$ python -q
>>> import numpy as np
>>> from numpy import linalg as LA
>>> np.set_printoptions(suppress=True, linewidth=140)
>>> mat = np.loadtxt("run8.csv", delimiter=",")
>>> mat
array([[  0.032,  -2.594,   0.059,  -0.911,  -0.899,  -1.751,  -3.478],
       [  0.026,   1.846,   0.115,   0.646,   0.641,   1.212,   2.549],
       [  0.002,   2.435,   0.016,   0.862,   0.893,   1.474,   3.306],
       [ -0.009,  -0.872,  -0.048,  -0.274,  -0.281,  -0.583,  -1.207],
       [ -0.033,  -2.777,  -0.072,  -0.896,  -0.802,  -1.797,  -3.709],
       [ -0.013,   0.296,  -0.008,   0.091,   0.06 ,   0.122,   0.155],
       [ -0.008,  -4.478,  -0.057,  -1.467,  -1.491,  -2.925,  -6.041],
       [  0.012,  -1.745,   0.007,  -0.591,  -0.512,  -1.133,  -2.298],
       [  0.041,  -4.887,  -0.062,  -1.705,  -1.699,  -3.31 ,  -6.638],
       [  0.045,  -0.263,  -0.029,  -0.102,  -0.132,  -0.188,  -0.507],
       [ -0.01 ,   0.634,   0.09 ,   0.15 ,   0.238,   0.545,   0.844],
       [ -0.012,  -0.911,  -0.057,  -0.205,  -0.257,  -0.673,  -1.206],
       [ -0.017,  -1.152,  -0.035,  -0.405,  -0.416,  -0.76 ,  -1.571],
       [ -0.066,   0.426,  -0.002,   0.188,   0.169,   0.193,   0.541],
       [  0.08 ,  -7.979,  -0.013,  -2.655,  -2.641,  -5.252, -10.575],
       [  0.016,  -2.227,   0.   ,  -0.836,  -0.787,  -1.351,  -2.854],
       [  0.057,  -1.535,   0.046,  -0.55 ,  -0.444,  -0.974,  -2.092],
       [  0.016,   2.116,   0.036,   0.713,   0.693,   1.436,   2.779],
       [ -0.004,  -4.049,  -0.017,  -1.394,  -1.378,  -2.742,  -5.45 ],
       [  0.028,   0.47 ,   0.06 ,   0.212,   0.172,   0.343,   0.628],
       [ -0.036,   2.83 ,   0.051,   0.92 ,   1.012,   1.857,   3.744],
       [ -0.097,  -0.311,   0.035,  -0.098,  -0.16 ,  -0.242,  -0.395],
       [  0.064,   2.355,   0.044,   0.773,   0.767,   1.557,   2.971],
       [ -0.003,   0.361,   0.026,   0.087,   0.136,   0.25 ,   0.559],
       [ -0.01 ,   0.419,   0.035,   0.128,   0.105,   0.327,   0.554],
       [ -0.081,   2.58 ,   0.018,   0.938,   0.921,   1.757,   3.525],
       [ -0.03 ,   2.957,  -0.085,   0.966,   0.961,   2.014,   3.946],
       [  0.08 ,   0.085,  -0.044,   0.003,  -0.006,   0.002,   0.142],
       [ -0.054,   0.955,  -0.058,   0.266,   0.35 ,   0.634,   1.326]])
>>> Ac = mat - mat.mean(axis=0)
>>> evecs = LA.svd(Ac)[2][:1]
>>> other = Ac - Ac @ evecs.T @ evecs
>>> np.round(np.cov(Ac @ evecs.T, rowvar=False), 3)
np.float64(23.265)
>>> LA.norm(other, axis=1).round(6).argmax()
np.int64(2)
>>> round(LA.norm(other) / LA.norm(Ac), 3)
np.float64(0.024)
>>> w1 = np.array([[1, 0, -1, -2, 1],
...     [-5, -1, 3, -4, -2],
...     [-5, 4, 4, 5, 3],
...     [-4, -1, 1, -5, -5],
...     [1, -3, 4, 2, 2],
...     [4, 1, -5, 5, 1],
...     [4, 4, 5, 4, 3]])
>>> b = np.array([6, 8, 1, 1, 7])
>>> act = np.maximum(mat @ w1 + b, 0)
>>> LA.matrix_rank(act)
np.int64(5)
>>> (act > 0).astype(int)
array([[1, 0, 0, 0, 1],
       [1, 1, 1, 1, 1],
       [1, 1, 1, 1, 1],
       [1, 1, 0, 0, 1],
       [1, 0, 0, 0, 1],
       [1, 1, 1, 1, 1],
       [0, 0, 0, 0, 0],
       [1, 1, 0, 0, 1],
       [0, 0, 0, 0, 0],
       [1, 1, 0, 0, 1],
       [1, 1, 1, 1, 1],
       [1, 1, 0, 0, 1],
       [1, 1, 0, 0, 1],
       [1, 1, 1, 1, 1],
       [0, 0, 0, 0, 0],
       [1, 1, 0, 0, 1],
       [1, 1, 0, 0, 1],
       [1, 1, 1, 1, 1],
       [0, 0, 0, 0, 1],
       [1, 1, 1, 1, 1],
       [1, 1, 1, 1, 1],
       [1, 1, 0, 0, 1],
       [1, 1, 1, 1, 1],
       [1, 1, 1, 1, 1],
       [1, 1, 1, 1, 1],
       [1, 1, 1, 1, 1],
       [1, 1, 1, 1, 1],
       [1, 1, 1, 1, 1],
       [1, 1, 1, 1, 1]])
>>> basis = np.array([[5, 4, 2], [5, 0, 2], [1, 1, 2], [4, 3, 0], [0, 2, 4]])
>>> (act @ basis).round(6).argmax(axis=1)
array([2, 0, 0, 0, 2, 0, 0, 2, 0, 0, 0, 0, 0, 0, 0, 2, 2, 0, 2, 0, 0, 0, 0, 0, 0, 0, 0, 0, 0])
>>> data = np.load("x.npy")
>>> data
array([[0, 0, 0, 0, 0, 0, 0, 0, 1, 0, 0, 0],
       [0, 0, 1, 0, 0, 0, 0, 0, 0, 0, 0, 0],
       [0, 0, 0, 0, 0, 0, 0, 0, 0, 1, 0, 0],
       [0, 0, 0, 0, 0, 0, 0, 1, 0, 0, 0, 0],
       [1, 0, 0, 0, 0, 0, 0, 0, 0, 0, 0, 0],
       [0, 0, 0, 0, 0, 0, 1, 0, 0, 0, 0, 0],
       [0, 0, 0, 0, 0, 0, 0, 0, 0, 0, 1, 0],
       [0, 0, 0, 0, 0, 1, 0, 0, 0, 0, 0, 0],
       [0, 0, 0, 0, 1, 0, 0, 0, 0, 0, 0, 0],
       [0, 1, 0, 0, 0, 0, 0, 0, 0, 0, 0, 0],
       [0, 0, 0, 1, 0, 0, 0, 0, 0, 0, 0, 0],
       [0, 0, 0, 0, 0, 0, 0, 0, 0, 0, 0, 1]])
>>> np.round(LA.norm(data, axis=0), 3)
array([1., 1., 1., 1., 1., 1., 1., 1., 1., 1., 1., 1.])
>>> data @ data.T
array([[1, 0, 0, 0, 0, 0, 0, 0, 0, 0, 0, 0],
       [0, 1, 0, 0, 0, 0, 0, 0, 0, 0, 0, 0],
       [0, 0, 1, 0, 0, 0, 0, 0, 0, 0, 0, 0],
       [0, 0, 0, 1, 0, 0, 0, 0, 0, 0, 0, 0],
       [0, 0, 0, 0, 1, 0, 0, 0, 0, 0, 0, 0],
       [0, 0, 0, 0, 0, 1, 0, 0, 0, 0, 0, 0],
       [0, 0, 0, 0, 0, 0, 1, 0, 0, 0, 0, 0],
       [0, 0, 0, 0, 0, 0, 0, 1, 0, 0, 0, 0],
       [0, 0, 0, 0, 0, 0, 0, 0, 1, 0, 0, 0],
       [0, 0, 0, 0, 0, 0, 0, 0, 0, 1, 0, 0],
       [0, 0, 0, 0, 0, 0, 0, 0, 0, 0, 1, 0],
       [0, 0, 0, 0, 0, 0, 0, 0, 0, 0, 0, 1]])
>>> data.T @ data
array([[1, 0, 0, 0, 0, 0, 0, 0, 0, 0, 0, 0],
       [0, 1, 0, 0, 0, 0, 0, 0, 0, 0, 0, 0],
       [0, 0, 1, 0, 0, 0, 0, 0, 0, 0, 0, 0],
       [0, 0, 0, 1, 0, 0, 0, 0, 0, 0, 0, 0],
       [0, 0, 0, 0, 1, 0, 0, 0, 0, 0, 0, 0],
       [0, 0, 0, 0, 0, 1, 0, 0, 0, 0, 0, 0],
       [0, 0, 0, 0, 0, 0, 1, 0, 0, 0, 0, 0],
       [0, 0, 0, 0, 0, 0, 0, 1, 0, 0, 0, 0],
       [0, 0, 0, 0, 0, 0, 0, 0, 1, 0, 0, 0],
       [0, 0, 0, 0, 0, 0, 0, 0, 0, 1, 0, 0],
       [0, 0, 0, 0, 0, 0, 0, 0, 0, 0, 1, 0],
       [0, 0, 0, 0, 0, 0, 0, 0, 0, 0, 0, 1]])
>>> def softmax(z):
...     e = np.exp(z - z.max(axis=-1, keepdims=True))
...     return e / e.sum(axis=-1, keepdims=True)
... 
>>> np.round(softmax(data[4] + -3), 3)
array([0.198, 0.073, 0.073, 0.073, 0.073, 0.073, 0.073, 0.073, 0.073, 0.073, 0.073, 0.073])
>>> np.round(softmax(data).sum(axis=1), 3)
array([1., 1., 1., 1., 1., 1., 1., 1., 1., 1., 1., 1.])
>>> np.round(softmax(10 * data[4]), 3) + 0
array([1., 0., 0., 0., 0., 0., 0., 0., 0., 0., 0., 0.])
>>> scores = data @ data.T / np.sqrt(12)
>>> softmax(scores).round(6).argmax(axis=1)
array([ 0,  1,  2,  3,  4,  5,  6,  7,  8,  9, 10, 11])
>>> rng = np.random.default_rng(685141)
>>> idx = rng.permutation(12)
>>> idx
array([ 0,  4,  6,  7,  9,  3,  5, 11, 10,  2,  8,  1])
>>> other = data[idx][:, idx]
>>> other
array([[0, 0, 0, 0, 0, 0, 0, 0, 0, 0, 1, 0],
       [1, 0, 0, 0, 0, 0, 0, 0, 0, 0, 0, 0],
       [0, 0, 0, 0, 0, 0, 0, 0, 1, 0, 0, 0],
       [0, 0, 0, 0, 0, 0, 1, 0, 0, 0, 0, 0],
       [0, 0, 0, 0, 0, 0, 0, 0, 0, 0, 0, 1],
       [0, 0, 0, 1, 0, 0, 0, 0, 0, 0, 0, 0],
       [0, 0, 1, 0, 0, 0, 0, 0, 0, 0, 0, 0],
       [0, 0, 0, 0, 0, 0, 0, 1, 0, 0, 0, 0],
       [0, 0, 0, 0, 0, 1, 0, 0, 0, 0, 0, 0],
       [0, 0, 0, 0, 1, 0, 0, 0, 0, 0, 0, 0],
       [0, 1, 0, 0, 0, 0, 0, 0, 0, 0, 0, 0],
       [0, 0, 0, 0, 0, 0, 0, 0, 0, 1, 0, 0]])
>>> np.round(LA.det(other), 3), round(float(LA.det(data[idx])), 3)
(np.float64(1.0), -1.0)
>>> np.diag(other)
array([0, 0, 0, 0, 0, 0, 0, 1, 0, 0, 0, 0])
>>> np.round(np.sort(np.abs(LA.eigvals(other))), 3)
array([1., 1., 1., 1., 1., 1., 1., 1., 1., 1., 1., 1.])
>>> data @ np.ones(12)
array([1., 1., 1., 1., 1., 1., 1., 1., 1., 1., 1., 1.])
>>> np.round(np.sort(np.abs(LA.eigvals(data)))[::-1], 3)
array([1., 1., 1., 1., 1., 1., 1., 1., 1., 1., 1., 1.])
>>> LA.matrix_power(data, 100)
array([[0, 0, 0, 0, 0, 0, 0, 0, 1, 0, 0, 0],
       [0, 0, 1, 0, 0, 0, 0, 0, 0, 0, 0, 0],
       [0, 0, 0, 0, 0, 0, 0, 0, 0, 1, 0, 0],
       [0, 0, 0, 1, 0, 0, 0, 0, 0, 0, 0, 0],
       [1, 0, 0, 0, 0, 0, 0, 0, 0, 0, 0, 0],
       [0, 0, 0, 0, 0, 1, 0, 0, 0, 0, 0, 0],
       [0, 0, 0, 0, 0, 0, 1, 0, 0, 0, 0, 0],
       [0, 0, 0, 0, 0, 0, 0, 1, 0, 0, 0, 0],
       [0, 0, 0, 0, 1, 0, 0, 0, 0, 0, 0, 0],
       [0, 1, 0, 0, 0, 0, 0, 0, 0, 0, 0, 0],
       [0, 0, 0, 0, 0, 0, 0, 0, 0, 0, 1, 0],
       [0, 0, 0, 0, 0, 0, 0, 0, 0, 0, 0, 1]])
>>> pr = np.eye(12)[10]
>>> for _ in range(7):
...     pr = pr @ data
...     print(pr.round(3))
... 
[0. 0. 0. 1. 0. 0. 0. 0. 0. 0. 0. 0.]
[0. 0. 0. 0. 0. 0. 0. 1. 0. 0. 0. 0.]
[0. 0. 0. 0. 0. 1. 0. 0. 0. 0. 0. 0.]
[0. 0. 0. 0. 0. 0. 1. 0. 0. 0. 0. 0.]
[0. 0. 0. 0. 0. 0. 0. 0. 0. 0. 1. 0.]
[0. 0. 0. 1. 0. 0. 0. 0. 0. 0. 0. 0.]
[0. 0. 0. 0. 0. 0. 0. 1. 0. 0. 0. 0.]
>>> arr = np.load("data.npy")
>>> arr
array([[  2,  -2,  -3,   1,   1,   2,   0,   1],
       [ -1,  -5,  -1,  -2,  -1,   1,  -2,   1],
       [  2,   1,  12,   0,  -2,  -3,   2,   1],
       [ -3,   0,  -2,  10,   2,   3,   0,  -2],
       [  3,   1,  -1,   1, -15,   1,   2,  -2],
       [  2,  -2,  -2,   1,   1, -12,   0,   0],
       [ -3,   0,   2,   2,  -3,   2,   3,   3],
       [ -3,   1,   3,   2,  -3,  -1,   2,  -7]])
>>> vec = np.array([2, 1, 0, 2, 1, 0, 0, 1])
>>> arr @ np.ones(8)
array([  2., -10.,  13.,   8., -10., -12.,   6.,  -6.])
>>> arr @ vec
array([  6, -11,   4,  14,  -8,   5,  -2, -11])
>>> np.sign((arr @ vec).round(6))
array([ 1, -1,  1,  1, -1,  1, -1, -1])
>>> np.einsum("ij,j->i", arr, vec)
array([  6, -11,   4,  14,  -8,   5,  -2, -11])
>>> arr @ np.eye(8)[7]
array([ 1.,  1.,  1., -2., -2.,  0.,  3., -7.])
>>> arr * vec
array([[  4,  -2,   0,   2,   1,   0,   0,   1],
       [ -2,  -5,   0,  -4,  -1,   0,   0,   1],
       [  4,   1,   0,   0,  -2,   0,   0,   1],
       [ -6,   0,   0,  20,   2,   0,   0,  -2],
       [  6,   1,   0,   2, -15,   0,   0,  -2],
       [  4,  -2,   0,   2,   1,   0,   0,   0],
       [ -6,   0,   0,   4,  -3,   0,   0,   3],
       [ -6,   1,   0,   4,  -3,   0,   0,  -7]])
>>> W0 = np.array([[3, -1, 2, 0, 2, 2],
...     [2, -3, 2, 1, 2, -2],
...     [1, -2, 2, -3, 2, -3],
...     [1, 0, -3, 3, -1, -1],
...     [3, 0, -3, 3, -3, -2],
...     [1, -1, 0, 1, -2, 1],
...     [0, -3, -2, -2, 1, 3],
...     [-1, 1, 2, 2, 3, 0],
...     [1, -2, 1, 0, -1, 0],
...     [-3, 2, 3, -2, 0, 2]])
>>> W0
array([[ 3, -1,  2,  0,  2,  2],
       [ 2, -3,  2,  1,  2, -2],
       [ 1, -2,  2, -3,  2, -3],
       [ 1,  0, -3,  3, -1, -1],
       [ 3,  0, -3,  3, -3, -2],
       [ 1, -1,  0,  1, -2,  1],
       [ 0, -3, -2, -2,  1,  3],
       [-1,  1,  2,  2,  3,  0],
       [ 1, -2,  1,  0, -1,  0],
       [-3,  2,  3, -2,  0,  2]])
>>> vec = np.array([-3, -1, 1, -2, -2, 0])
>>> y = W0 @ vec
>>> np.round(LA.solve(W0.T @ W0, W0.T @ y), 3) + 0
array([-3., -1.,  1., -2., -2.,  0.])
>>> y = y + 0.1 * rng.normal(size=10)
>>> y.round(3)
array([ -9.945,  -6.964,   3.077,  -9.929, -11.98 ,   0.055,   3.21 ,  -5.945,   2.048,  14.029])
>>> b, *_ = LA.lstsq(W0, y)
>>> [round(float(LA.norm(LA.solve(W0.T @ W0 + lam * np.eye(6), W0.T @ y))), 2) for lam in (0, 1, 10, 100)]
[4.36, 4.08, 2.98, 1.16]
>>> feats = np.load("layer18.npy")
>>> feats
array([[-0.405, -0.609, -0.392,  2.089, -0.358,  0.51 ,  0.932,  1.312, -0.188, -0.707],
       [ 0.8  , -0.1  ,  0.6  ,  0.3  ,  2.3  , -0.1  , -0.2  , -0.1  ,  0.2  ,  0.5  ],
       [-1.3  ,  2.1  ,  1.1  ,  0.5  ,  1.5  ,  1.3  ,  2.3  ,  1.6  , -0.1  , -0.8  ],
       [-0.3  , -1.8  , -1.1  ,  0.9  , -0.7  , -0.3  , -1.4  , -0.5  ,  0.5  , -0.1  ],
       [-0.4  , -0.6  , -0.4  ,  2.1  , -0.4  ,  0.5  ,  0.9  ,  1.3  , -0.2  , -0.7  ]])
>>> other = np.array([[0, 4],
...     [1, 2],
...     [1, 3],
...     [8, 9],
...     [8, 8],
...     [2, 9],
...     [1, 5],
...     [0, 2],
...     [9, 7],
...     [8, 4]])
>>> np.round(np.einsum("ij,ij->i", feats, feats), 3)
array([ 8.566,  6.74 , 20.   ,  8.4  ,  8.53 ])
>>> np.round(np.einsum("ij->j", feats), 3)
array([-1.605, -1.009, -0.192,  5.889,  2.342,  1.91 ,  2.532,  3.612,  0.212, -1.807])
>>> np.round(np.einsum("ik,kj->ji", feats, other), 3)
array([[  7.451,  26.7  ,  16.8  ,   0.4  ,   7.1  ],
       [ 19.653,  27.2  ,  41.3  , -13.2  ,  19.1  ]])
>>> np.round(feats @ other, 3)
array([[  7.451,  19.653],
       [ 26.7  ,  27.2  ],
       [ 16.8  ,  41.3  ],
       [  0.4  , -13.2  ],
       [  7.1  ,  19.1  ]])
>>> LA.matrix_rank(feats, rtol=0.1)
np.int64(4)
>>> LA.cond(feats) > 100
np.True_
>>> w1 = np.array([[-1, -1, -1, 2, 0, -1],
...     [-1, -3, -1, -2, 3, 0],
...     [-2, -1, 2, -1, 1, 2],
...     [-2, -1, 3, 0, -2, 1],
...     [0, 2, -3, -3, -3, -3],
...     [1, 0, 3, -1, -1, -2],
...     [1, 3, -2, 1, -1, -2],
...     [1, 3, -3, -1, -3, 3],
...     [-1, 3, -2, -3, 2, 0],
...     [0, -1, 3, -2, 2, 2]])
>>> b = np.array([1, 0, 0, 2, -2, -3])
>>> act = np.maximum(feats @ w1 + b, 0)
>>> (act > 0).mean(axis=0)
array([0.8, 1. , 0.6, 0.6, 0. , 0. ])
>>> (act > 0).astype(int)
array([[1, 1, 1, 1, 0, 0],
       [0, 1, 0, 0, 0, 0],
       [1, 1, 0, 0, 0, 0],
       [1, 1, 1, 1, 0, 0],
       [1, 1, 1, 1, 0, 0]])
>>> basis = np.array([[2, 1], [1, 5], [3, 3], [7, 9], [4, 2], [0, 3]])
>>> (act @ basis).round(6).argmax(axis=1)
array([1, 1, 1, 1, 1])
>>> w1 @ basis
array([[  8,   6],
       [-10, -31],
       [ -2,  -2],
       [ -4,   1],
       [-40, -41],
       [  0,  -7],
       [  2,  11],
       [-23,   1],
       [-18, -15],
       [  2,  -4]])
>>> vec = np.array([-4, -3, -3, 3, -4, 0])
>>> h = np.maximum(W0 @ vec, 0)
>>> np.maximum(W0 @ vec, 0) - np.maximum(-W0 @ vec, 0)
array([-23, -10, -21,  18,  18,  10,   5, -11,   3,  -9])
>>> W0.T @ h
array([  85,  -31, -115,  108,  -90,  -29])
>>> np.round(np.tanh(W0 @ vec), 3)
array([-1.   , -1.   , -1.   ,  1.   ,  1.   ,  1.   ,  1.   , -1.   ,  0.995, -1.   ])
>>> W0 * (h > 1e-9)[:, None]
array([[ 0,  0,  0,  0,  0,  0],
       [ 0,  0,  0,  0,  0,  0],
       [ 0,  0,  0,  0,  0,  0],
       [ 1,  0, -3,  3, -1, -1],
       [ 3,  0, -3,  3, -3, -2],
       [ 1, -1,  0,  1, -2,  1],
       [ 0, -3, -2, -2,  1,  3],
       [ 0,  0,  0,  0,  0,  0],
       [ 1, -2,  1,  0, -1,  0],
       [ 0,  0,  0,  0,  0,  0]])
>>> U, sv, Vt = LA.svd(feats)
>>> sv.round(3)
array([5.27 , 4.186, 2.422, 1.037, 0.026])
>>> np.argmax(sv[:-1] / (sv[1:] + 1e-6)) + 1
np.int64(4)
>>> other = U[:, :4] @ np.diag(sv[:4]) @ Vt[:4]
>>> LA.matrix_rank(other)
np.int64(4)
>>> round(LA.norm(feats - other, 2), 3), np.round(sv[4], 3)
(np.float64(0.026), np.float64(0.026))
